% python3 -q
>>> import numpy as np
>>> import numpy.linalg as la
>>> np.set_printoptions(precision=2, suppress=True, linewidth=100)
>>> feats = np.array([[6, 0, -2, 4], [-9, 6, 3, 0], [-18, -5, 6, -4]])
>>> Y = feats / np.sqrt((feats ** 2).mean(axis=1, keepdims=True))
>>> print(feats - feats.mean(axis=1, keepdims=True))
[[  4.    -2.    -4.     2.  ]
 [ -9.     6.     3.     0.  ]
 [-12.75   0.25  11.25   1.25]]
>>> print(la.norm(Y, axis=1))
[2. 2. 2.]
>>> Y = np.array([[1, 2], [0, 1], [2, 2], [3, 1]])
>>> print(la.matrix_rank(feats @ Y))
2
>>> print(np.einsum("ij->j", feats))
[-21   1   7   0]
>>> print(feats @ Y)
[[ 14  12]
 [ -3  -6]
 [-18 -33]]
>>> print(np.einsum("ik,kj->ij", feats, Y))
[[ 14  12]
 [ -3  -6]
 [-18 -33]]
>>> print(la.matrix_rank(np.vstack([feats, Y.T])))
4
>>> print(np.einsum("ij,ij->i", feats, feats))
[ 56 126 401]
>>> Y = feats[0, 0] * feats[1:] - np.outer(feats[1:, 0], feats[0])
>>> print(Y)
[[  0  36   0  36]
 [  0 -30   0  48]]
>>> print(feats[:, 0] / feats[0, 0])
[ 1.  -1.5 -3. ]
>>> T = np.stack([feats, 4 * feats, feats[::-1]])
>>> print(la.matrix_rank(T))
[3 3 3]
>>> print(T.sum(axis=0))
[[ 12  -5  -4  16]
 [-54  36  18   0]
 [-84 -25  28 -16]]
>>> data = np.load("m.npy")
>>> print(data)
[[ 0  0  0  2]
 [ 3  0 -3 -1]
 [ 0  0  0  0]
 [ 0  0  3  0]]
>>> print(np.allclose(data[:-1].T @ la.lstsq(data[:-1].T, data[-1])[0], data[-1]))
False
>>> cov = data.T @ data
>>> print(la.svd(data, compute_uv=False) ** 2)
[24.44  4.79  2.77  0.  ]
>>> print(np.allclose(cov, cov.T))
True
>>> print(cov)
[[ 9  0 -9 -3]
 [ 0  0  0  0]
 [-9  0 18  3]
 [-3  0  3  5]]
>>> print(np.diag(cov))
[ 9  0 18  5]
>>> Uu, sv, VT = la.svd(data)
>>> print(sv)
[4.94 2.19 1.66 0.  ]
>>> print(np.argmax(sv[:-1] / (sv[1:] + 1e-6)) + 1)
3
>>> Y = Uu[:, :3] @ np.diag(sv[:3]) @ VT[:3]
>>> print(round(float(np.abs(data - Y).max()), 2))
0.0
>>> print(la.matrix_rank(Y))
3
>>> f = np.array([-2, -3, -2])
>>> print(np.correlate(data[2], data[3], "full"))
[0 0 0 0 0 0 0]
>>> print(np.array([np.convolve(row, f, "same") for row in data]))
[[ 0  0 -4 -6]
 [-9  0 11  9]
 [ 0  0  0  0]
 [ 0 -6 -9 -6]]
>>> r = la.matrix_rank(data)
>>> print(r)
3
>>> null = la.svd(data)[2][r:].T
>>> print([int(la.matrix_rank(data[:i])) for i in range(1, len(data) + 1)])
[1, 2, 2, 3]
>>> print(np.round(data @ null, 2) + 0)
[[0.]
 [0.]
 [0.]
 [0.]]
>>> print([int(la.matrix_rank(np.delete(data, i, axis=0))) for i in range(4)])
[2, 2, 3, 2]
>>> print(null.shape)
(4, 1)
>>> print(np.round(null @ null.T, 2) + 0)
[[0. 0. 0. 0.]
 [0. 1. 0. 0.]
 [0. 0. 0. 0.]
 [0. 0. 0. 0.]]
